% python3 -q
>>> import numpy as np
>>> np.set_printoptions(precision=2, suppress=True, linewidth=160, legacy="1.25")
>>> rd = lambda a: np.round(a, 2) + 0
>>> data = np.array([[-6, -5, -4, 1, 0, 3, 3],
...     [-5, 4, -1, 1, -1, -4, 2],
...     [-4, -1, -6, -2, -4, 0, -2],
...     [1, 1, -2, -6, -1, -1, 0],
...     [0, -1, -4, -1, 4, 1, -3],
...     [3, -4, 0, -1, 1, 4, 4],
...     [3, 2, -2, 0, -3, 4, 4]])
>>> # symmetric
>>> q, r_ = np.linalg.qr(data)
>>> print(rd(q.T @ q))
[[1. 0. 0. 0. 0. 0. 0.]
 [0. 1. 0. 0. 0. 0. 0.]
 [0. 0. 1. 0. 0. 0. 0.]
 [0. 0. 0. 1. 0. 0. 0.]
 [0. 0. 0. 0. 1. 0. 0.]
 [0. 0. 0. 0. 0. 1. 0.]
 [0. 0. 0. 0. 0. 0. 1.]]
>>> print(rd(np.abs(np.diag(r_))))
[9.8  7.95 7.21 5.2  5.79 2.37 3.24]
>>> print(rd(abs(r_[0, 0])), rd(np.linalg.norm(data[:, 0])))
9.8 9.8
>>> print(np.allclose(r_.T @ r_, data.T @ data))
True
>>> print(q.shape, r_.shape)
(7, 7) (7, 7)
>>> vals, evecs = np.linalg.eigh(data)
>>> vec = np.array([0, 2, 2, 2, 2, 2, 2])
>>> print(vec @ data @ vec / (vec @ vec), rd(vals[0]), rd(vals[-1]))
-3.0 -11.9 11.15
>>> print(np.abs(data).sum(axis=1).max(), rd(np.abs(vals).max()))
22 11.9
>>> r0 = np.array([3, 2])
>>> print(np.cross(data[0, :3], data[6, :3]))
[ 18 -24   3]
>>> print(np.polyval(r0, data[0]))
[-16 -13 -10   5   2  11  11]
>>> print(np.correlate(data[0], data[6], "full"))
[-24 -44 -18   3  28   7   4 -22 -19  -3   0  15   9]
>>> r0 = np.array([1, -1, -3, 1, -2, 0, 3])
>>> Y = data + np.outer(r0, np.eye(7)[1])
>>> print(Y)
[[-6. -4. -4.  1.  0.  3.  3.]
 [-5.  3. -1.  1. -1. -4.  2.]
 [-4. -4. -6. -2. -4.  0. -2.]
 [ 1.  2. -2. -6. -1. -1.  0.]
 [ 0. -3. -4. -1.  4.  1. -3.]
 [ 3. -4.  0. -1.  1.  4.  4.]
 [ 3.  5. -2.  0. -3.  4.  4.]]
>>> print(np.linalg.matrix_rank(Y - data))
1
>>> vec = np.array([0, -1, -1, -1, -1, 0, 2])
>>> print(data @ np.eye(7)[5])
[ 3. -4.  0. -1.  1.  4.  4.]
>>> print(data @ vec)
[14  1  9  8 -4 12 11]
>>> print(data @ np.ones(7))
[ -8.  -4. -19.  -8.  -4.   7.   8.]
>>> F = np.load("m.npy")
>>> print(rd(F))
[[0.25 0.42 0.08 0.08]
 [0.42 0.69 0.14 0.14]
 [0.08 0.14 0.03 0.03]
 [0.08 0.14 0.03 0.03]]
>>> rng = np.random.default_rng(4629)
>>> labels = rng.permutation(4)
>>> print(labels)
[0 3 1 2]
>>> Y = F[labels][:, labels]
>>> print(rd(np.linalg.det(Y)), rd(np.linalg.det(F[labels])))
0.0 0.0
>>> print(np.trace(Y))
1.0
>>> print(rd(Y))
[[0.25 0.08 0.42 0.08]
 [0.08 0.03 0.14 0.03]
 [0.42 0.14 0.69 0.14]
 [0.08 0.03 0.14 0.03]]
>>> print(np.unique(Y.round(6), axis=0).shape)
(3, 4)
>>> print(rd(Y @ np.linalg.pinv(Y) @ Y))
[[0.25 0.08 0.42 0.08]
 [0.08 0.03 0.14 0.03]
 [0.42 0.14 0.69 0.14]
 [0.08 0.03 0.14 0.03]]
>>> print(rd(np.trace(np.linalg.pinv(Y) @ Y)))
1.0
>>> print(np.allclose(F[:-1].T @ np.linalg.lstsq(F[:-1].T, F[-1])[0], F[-1]))
True
>>> print(rd(F @ np.linalg.pinv(F) @ F))
[[0.25 0.42 0.08 0.08]
 [0.42 0.69 0.14 0.14]
 [0.08 0.14 0.03 0.03]
 [0.08 0.14 0.03 0.03]]
>>> print(rd(np.trace(np.linalg.pinv(F) @ F)))
1.0
>>> print(np.trace(F))
1.0
>>> print(rd(np.sort(np.abs(np.linalg.eigvals(F)))))
[0. 0. 0. 1.]
>>> print(rd(np.abs(np.linalg.eigvals(F)).max()))
1.0
>>> mat = np.load("dump.npy")
>>> print(rd(mat))
[[-23.91 -49.47  -0.22 -16.39 -22.72   0.55 -44.66]
 [-22.06 -45.9   -0.3  -15.47 -21.24   0.89 -41.3 ]
 [-18.66 -39.24  -0.5  -13.75 -18.49   1.44 -35.05]
 [-17.59 -37.11  -0.57 -13.19 -17.61   1.59 -33.06]
 [-16.39 -34.68  -0.66 -12.55 -16.61   1.75 -30.79]
 [-13.82 -29.43  -0.9  -11.14 -14.42   2.04 -25.91]
 [-12.83 -27.35  -1.   -10.57 -13.55   2.12 -23.98]
 [-11.77 -25.09  -1.12  -9.94 -12.61   2.2  -21.89]
 [-10.52 -22.4   -1.28  -9.17 -11.48   2.25 -19.42]
 [-10.22 -21.74  -1.32  -8.99 -11.2    2.26 -18.81]
 [-10.19 -21.68  -1.32  -8.97 -11.17   2.26 -18.76]
 [ -9.58 -20.33  -1.41  -8.58 -10.6    2.27 -17.53]
 [ -9.35 -19.8   -1.44  -8.42 -10.38   2.27 -17.04]
 [ -8.57 -18.05  -1.56  -7.9   -9.63   2.25 -15.44]
 [ -5.84 -11.62  -2.03  -5.87  -6.83   1.97  -9.66]
 [ -5.22 -10.05  -2.14  -5.33  -6.12   1.83  -8.27]
 [ -5.04  -9.6   -2.17  -5.17  -5.92   1.78  -7.88]
 [ -4.43  -8.03  -2.27  -4.59  -5.18   1.58  -6.51]
 [ -3.94  -6.74  -2.34  -4.09  -4.56   1.38  -5.41]
 [ -2.8   -3.78  -2.3   -2.72  -2.99   0.74  -2.95]
 [ -2.5   -3.09  -2.2   -2.34  -2.57   0.54  -2.4 ]
 [ -0.72  -0.58  -0.72  -0.49  -0.57  -0.04  -0.47]
 [ -0.01  -0.01  -0.01   0.    -0.01   0.     0.  ]
 [  2.95   2.01   2.78   1.46   1.92   0.77   1.82]
 [  3.65   2.48   3.39   1.74   2.32   1.01   2.26]
 [  5.13   3.48   4.64   2.3    3.16   1.57   3.24]
 [  5.4    3.67   4.86   2.4    3.31   1.67   3.43]
 [ 11.64   8.17   9.65   4.44   6.64   4.32   7.95]
 [ 13.98   9.96  11.32   5.15   7.86   5.37   9.77]
 [ 15.66  11.27  12.49   5.64   8.73   6.14  11.1 ]
 [ 19.2   14.08  14.88   6.66  10.55   7.77  13.98]
 [ 24.19  18.16  18.12   8.05  13.1   10.09  18.16]
 [ 26.49  20.08  19.58   8.69  14.27  11.17  20.13]
 [ 28.46  21.74  20.8    9.22  15.27  12.09  21.84]
 [ 30.9   23.83  22.31   9.89  16.52  13.25  23.98]
 [ 33.57  26.13  23.92  10.6   17.88  14.51  26.34]
 [ 35.21  27.55  24.91  11.04  18.71  15.29  27.8 ]
 [ 37.96  29.96  26.54  11.78  20.11  16.59  30.28]
 [ 39.61  31.42  27.51  12.22  20.96  17.38  31.78]
 [ 43.82  35.17  29.95  13.33  23.1   19.38  35.63]
 [ 72.04  61.23  45.51  20.71  37.52  32.84  62.37]
 [ 72.91  62.06  45.97  20.93  37.96  33.26  63.22]
 [ 76.39  65.36  47.81  21.84  39.75  34.92  66.61]
 [ 93.91  82.22  56.88  26.37  48.74  43.28  83.88]]
>>> # looks like rank 3
>>> Ac = mat - mat.mean(axis=0)
>>> U, sig, VT = np.linalg.svd(Ac, full_matrices=False)
>>> print((np.sign(U[:, 0]) == np.sign(U[0, 0])).astype(int))
[1 1 1 1 1 1 1 1 1 1 1 1 1 1 1 1 1 1 1 1 1 1 1 1 1 1 1 0 0 0 0 0 0 0 0 0 0 0 0 0 0 0 0 0]
>>> print(np.abs(U[:, 0]).argmax())
43
>>> print(rd((sig ** 2).sum() ** 2 / (sig ** 4).sum()))
1.04
>>> print(rd(sig))
[376.81  50.4   15.82   0.     0.     0.     0.  ]
>>> print(np.linalg.matrix_rank(Ac))
3
>>> print(rd(VT[0] * np.sign(VT[0, np.abs(VT[0]).argmax()])))
[0.49 0.52 0.27 0.19 0.3  0.17 0.51]
>>> print(np.abs(VT[0]).argmax())
1
>>> D = np.linalg.norm(mat[:, None] - mat[None], axis=-1)
>>> print(D[41].round(6).argsort(kind="stable")[:4])
[41 40 42 43]
>>> print(np.flatnonzero(D[41] < D.mean() / 2))
[40 41 42]
>>> print(np.unravel_index(D.round(6).argmax(), D.shape))
(0, 43)
>>> print(np.linalg.matrix_rank(D ** 2))
5
>>> basis = mat[[18, 28]].astype(float)
>>> for _ in range(3):
...     labels = np.linalg.norm(mat[:, None] - basis, axis=-1).argmin(axis=1)
...     basis = np.array([mat[labels == j].mean(axis=0) for j in range(2)])
... 
>>> print(labels)
[0 0 0 0 0 0 0 0 0 0 0 0 0 0 0 0 0 0 0 0 0 0 0 0 0 0 0 0 1 1 1 1 1 1 1 1 1 1 1 1 1 1 1 1]
>>> print(np.abs(basis[1] - basis[0]).argmax())
1
>>> def softmax(z):
...     e = np.exp(z - z.max(axis=-1, keepdims=True))
...     return e / e.sum(axis=-1, keepdims=True)
... 
>>> print(rd(softmax(data[6] + -1)))
[0.15 0.05 0.   0.01 0.   0.4  0.4 ]
>>> print(rd(softmax(data).sum(axis=1)))
[1. 1. 1. 1. 1. 1. 1.]
>>> scores = data @ data.T / np.sqrt(7)
>>> print(rd(softmax(scores)[6] @ data))
[ 3.  2. -2.  0. -3.  4.  4.]
>>> print(softmax(scores).round(6).argmax(axis=1))
[0 1 2 3 4 5 6]
